$ ipython --no-banner

In [1]: import numpy as np

In [2]: np.set_printoptions(precision=2, suppress=True, linewidth=120)

In [3]: rd = lambda a: np.round(a, 2) + 0

In [4]: mat = np.load("test3.npy")

In [5]: print(mat)
[[ 3.  9. -2.  0.]
 [ 6.  3. -3.  2.]
 [ 0.  0.  2.  3.]
 [ 0.  0.  3.  4.]]

In [6]: print(np.linalg.cond(mat) > 100)
False

In [7]: print(round(np.log10(np.linalg.cond(mat))))
2

In [8]: print(np.argsort(-np.linalg.norm(mat, axis=0).round(6), kind="stable")[:3])
[1 0 3]

In [9]: x0 = np.array([2, -2, 2, 2])

In [10]: target = mat @ x0

In [11]: beta, lr = np.zeros(4), 1 / np.linalg.norm(mat, 2) ** 2

In [12]: for i in range(6):
    ...:     beta -= lr * mat.T @ (mat @ beta - target)
    ...:     if i % 2 == 0: print(i, round(np.linalg.norm(mat @ beta - target), 2))
    ...: 
0 15.11
2 8.37
4 4.9

In [13]: print(rd(beta))
[ 0.73 -1.57  1.08  2.33]

In [14]: left, sig, vt = np.linalg.svd(mat)

In [15]: print(np.argmax(sig[:-1] / (sig[1:] + 1e-6)) + 1)
3

In [16]: Y = left[:, :3] @ np.diag(sig[:3]) @ vt[:3]

In [17]: print(rd(Y))
[[ 3.    9.   -2.    0.  ]
 [ 6.    3.   -3.    2.  ]
 [ 0.06  0.    2.08  2.94]
 [-0.04  0.    2.94  4.04]]

In [18]: print(rd(np.abs(mat - Y).max()))
0.08

In [19]: print(rd(np.linalg.norm(mat - Y) / np.linalg.norm(mat)))
0.01

In [20]: rng = np.random.default_rng(58)

In [21]: lab = rng.integers(0, 2, 4)

In [22]: W0 = np.array([[2, 3, 0, 5], [5, 2, 3, 0], [5, 2, 2, 3], [4, 3, 5, 4]]) * (lab[:, None] == lab)

In [23]: print(W0)
[[2 0 0 5]
 [0 2 0 0]
 [5 0 2 3]
 [4 0 5 4]]

In [24]: # splits into 2 blocks

In [25]: print(np.allclose(W0 @ W0.T, W0.T @ W0))
False

In [26]: print((W0 - W0.T) / 2)
[[ 0.   0.  -2.5  0.5]
 [ 0.   0.   0.   0. ]
 [ 2.5  0.   0.  -1. ]
 [-0.5  0.   1.   0. ]]

In [27]: print(rd(np.linalg.det(W0)))
142.0

In [28]: print(W0 @ W0)
[[24  0 25 30]
 [ 0  4  0  0]
 [32  0 19 43]
 [49  0 30 51]]

In [29]: print(np.linalg.matrix_power(W0, 2))
[[24  0 25 30]
 [ 0  4  0  0]
 [32  0 19 43]
 [49  0 30 51]]

In [30]: print((W0 + W0.T) / 2)
[[2.  0.  2.5 4.5]
 [0.  2.  0.  0. ]
 [2.5 0.  2.  4. ]
 [4.5 0.  4.  4. ]]

In [31]: Y = W0 + rng.integers(-2, 3, (4, 1)) @ rng.integers(-2, 3, (1, 4))

In [32]: print(Y)
[[ 4  4  4  1]
 [-1  0 -2  2]
 [ 6  2  4  1]
 [ 3 -2  3  6]]

In [33]: print(np.linalg.matrix_rank(Y - W0, tol=1e-8))
1

In [34]: print(rd(np.linalg.svd(Y - W0, compute_uv=False)))
[9.54 0.   0.   0.  ]

In [35]: print(np.abs(Y - W0).sum(axis=1))
[14  7  7  7]

In [36]: print(W0 - W0[0])
[[ 0  0  0  0]
 [-2  2  0 -5]
 [ 3  0  2 -2]
 [ 2  0  5 -1]]

In [37]: print(rd(np.linalg.norm(W0)))
11.31

In [38]: np.linalg.rank(W0)
Traceback (most recent call last):
  Cell In[38], line 1
    np.linalg.rank(W0)
AttributeError: module 'numpy.linalg' has no attribute 'rank'


In [39]: print(W0.shape)
(4, 4)

In [40]: print(np.diff(W0, axis=0))
[[-2  2  0 -5]
 [ 5 -2  2  3]
 [-1  0  3  1]]

In [41]: print(W0.sum(axis=1))
[ 7  2 10 13]

In [42]: np.zeros(4, 4)
Traceback (most recent call last):
  Cell In[42], line 1
    np.zeros(4, 4)
TypeError: Cannot interpret '4' as a data type


In [43]: print(W0.mean(axis=0))
[2.75 0.5  1.75 3.  ]

In [44]: print(np.count_nonzero(W0))
9

In [45]: x0 = np.array([1, -2, -1, 3])

In [46]: target = W0 @ x0

In [47]: beta, lr = np.zeros(4), 1 / np.linalg.norm(W0, 2) ** 2

In [48]: for i in range(6):
    ...:     beta -= lr * W0.T @ (W0 @ beta - target)
    ...:     if i % 2 == 0: print(i, round(np.linalg.norm(W0 @ beta - target), 2))
    ...: 
0 8.74
2 7.19
4 5.96

In [49]: print(rd(np.linalg.cond(W0)))
5.23

In [50]: data = np.load("run18.npy")

In [51]: print(data)
[[ -1  -1  -1]
 [ -3  -3  -2]
 [ -3  -3  -3]
 [ -5  -3  -2]
 [ -5  -1  -3]
 [ -5   1  -1]
 [ -6   0  -3]
 [ -8   2  -2]
 [ -7   3  -1]
 [ -5   2  -2]
 [ -5   1  -4]
 [ -3   2  -6]
 [ -1   2  -8]
 [ -1   4  -8]
 [ -1   6  -7]
 [ -1   4  -9]
 [  0   2 -11]
 [ -1   0 -11]]

In [52]: x0 = np.array([0, 0, 1])

In [53]: target = data @ x0

In [54]: print(rd(np.linalg.pinv(data) @ data))
[[1. 0. 0.]
 [0. 1. 0.]
 [0. 0. 1.]]

In [55]: print(rd(np.linalg.solve(data.T @ data, data.T @ target)))
[0. 0. 1.]

In [56]: target = target + 0.1 * rng.normal(size=18)

In [57]: print(rd(target))
[ -0.93  -1.99  -3.04  -2.03  -3.02  -1.03  -3.08  -2.07  -1.01  -2.03  -4.1   -5.98  -7.97  -8.06  -7.04  -8.99 -10.88
 -11.14]

In [58]: beta, *_ = np.linalg.lstsq(data, target)

In [59]: print(beta.round())
[0. 0. 1.]

In [60]: print(rd(np.linalg.norm(target - data @ beta)))
0.23

In [61]: print(rd(beta))
[0.01 0.   1.  ]

In [62]: cent = data[[11, 4]].astype(float)

In [63]: for _ in range(4):
    ...:     lab = np.linalg.norm(data[:, None] - cent, axis=-1).argmin(axis=1)
    ...:     cent = np.array([data[lab == j].mean(axis=0) for j in range(2)])
    ...: 

In [64]: print(lab)
[1 1 1 1 1 1 1 1 1 1 1 0 0 0 0 0 0 0]

In [65]: print(np.bincount(lab))
[ 7 11]

In [66]: Y = data[0, 0] * data[1:] - np.outer(data[1:, 0], data[0])

In [67]: print(Y)
[[  0   0  -1]
 [  0   0   0]
 [  0  -2  -3]
 [  0  -4  -2]
 [  0  -6  -4]
 [  0  -6  -3]
 [  0 -10  -6]
 [  0 -10  -6]
 [  0  -7  -3]
 [  0  -6  -1]
 [  0  -5   3]
 [  0  -3   7]
 [  0  -5   7]
 [  0  -7   6]
 [  0  -5   8]
 [  0  -2  11]
 [  0  -1  10]]

In [68]: print(np.flatnonzero(~Y.round(6).any(axis=1)))
[1]

In [69]: lab = data[:, 1] > np.median(data[:, 1])

In [70]: f = data[lab].mean(axis=0) - data[~lab].mean(axis=0)

In [71]: print(lab.astype(int))
[0 0 0 0 0 0 0 1 1 1 0 1 1 1 1 1 1 0]

In [72]: feats = np.loadtxt("a.csv", delimiter=",")

In [73]: print(feats)
[[1.   0.7  0.49 0.34]
 [0.7  1.   0.7  0.49]
 [0.49 0.7  1.   0.7 ]
 [0.34 0.49 0.7  1.  ]]

In [74]: ev, vecs = np.linalg.eigh(feats)

In [75]: print(ev.sum(), np.trace(feats))
4.0 4.0

In [76]: print(rd(vecs.T @ vecs))
[[1. 0. 0. 0.]
 [0. 1. 0. 0.]
 [0. 0. 1. 0.]
 [0. 0. 0. 1.]]

In [77]: print(rd(np.linalg.svd(feats, compute_uv=False)))
[2.72 0.76 0.32 0.2 ]

In [78]: print(np.abs(vecs[:, -1]).round(6).argmax())
1

In [79]: Xs = data - data.mean(axis=0)

In [80]: vecs = np.linalg.svd(Xs)[2][:1]

In [81]: Y = Xs - Xs @ vecs.T @ vecs

In [82]: print(rd((Xs @ vecs.T).std(axis=0)))
[4.06]

In [83]: print(np.linalg.norm(Y, axis=1).round(6).argmax())
0

In [84]: print(rd(Y.std(axis=0)))
[1.36 2.04 0.79]

In [85]: print(rd(np.linalg.norm(Y) / np.linalg.norm(Xs)))
0.54

In [86]: Y = np.linalg.inv(feats)

In [87]: print(rd(np.linalg.inv(Y)))
[[1.   0.7  0.49 0.34]
 [0.7  1.   0.7  0.49]
 [0.49 0.7  1.   0.7 ]
 [0.34 0.49 0.7  1.  ]]

In [88]: print((np.abs(Y) > 1e-9).astype(int))
[[1 1 1 1]
 [1 1 1 1]
 [1 1 1 1]
 [1 1 1 1]]

In [89]: print(rd(np.linalg.cond(feats)))
13.39

In [90]: print(rd(feats @ Y))
[[1. 0. 0. 0.]
 [0. 1. 0. 0.]
 [0. 0. 1. 0.]
 [0. 0. 0. 1.]]

In [91]: print(rd(Y))
[[ 1.96 -1.37 -0.01  0.01]
 [-1.37  2.92 -1.37 -0.01]
 [-0.01 -1.37  2.92 -1.37]
 [ 0.01 -0.01 -1.37  1.96]]

In [92]: K = np.load("x.npy")

In [93]: print(K)
[[ 0  3 -1]
 [-1  2 -2]
 [ 1  4  0]]

In [94]: hat = np.triu(np.array([[3, 2, 2], [9, 4, 0], [7, 4, 9]]), 1) + np.eye(3)

In [95]: Y = hat @ K @ np.linalg.inv(hat)

In [96]: print(np.trace(Y), np.trace(K))
2.0 2

In [97]: print(rd(np.linalg.det(Y)))
0.0

In [98]: rank = np.linalg.matrix_rank(K)

In [99]: print(rank)
2

In [100]: null = np.linalg.svd(K)[2][rank:].T

In [101]: print(np.allclose(K @ null, 0))
True

In [102]: print(rd(null @ null.T))
[[ 0.62 -0.15 -0.46]
 [-0.15  0.04  0.12]
 [-0.46  0.12  0.35]]

In [103]: print([int(np.linalg.matrix_rank(K[:i])) for i in range(1, len(K) + 1)])
[1, 2, 2]

In [104]: print(rd(K @ null))
[[0.]
 [0.]
 [0.]]

In [105]: print(rd(null[:, 0] / null[np.abs(null[:, 0]).round(6).argmax(), 0]))
[ 1.   -0.25 -0.75]

In [106]: M = np.load("dump.npy")

In [107]: print(M)
[[3 0]
 [0 0]]

In [108]: ev, vecs = np.linalg.eigh(M)

In [109]: x0 = np.array([7, -7])

In [110]: print(x0 @ M @ x0)
147

In [111]: print((np.sign(vecs[:, -1].round(6)) == np.sign(vecs[0, -1].round(6))).astype(int))
[1 0]

In [112]: print(vecs * np.maximum(ev, 0) @ vecs.T)
[[3. 0.]
 [0. 0.]]

In [113]: ev, vecs = np.linalg.eigh(M)

In [114]: print(rd(np.linalg.eigvalsh(M + 5 * np.eye(2))))
[5. 8.]

In [115]: print(vecs @ np.diag(ev) @ vecs.T)
[[3. 0.]
 [0. 0.]]

In [116]: print(ev.sum(), np.trace(M))
3.0 3

In [117]: print(rd(np.linalg.eigvalsh(M @ M)))
[0. 9.]

In [118]: print(np.unique(ev.round(6) + 0, return_counts=True)[1])
[1 1]
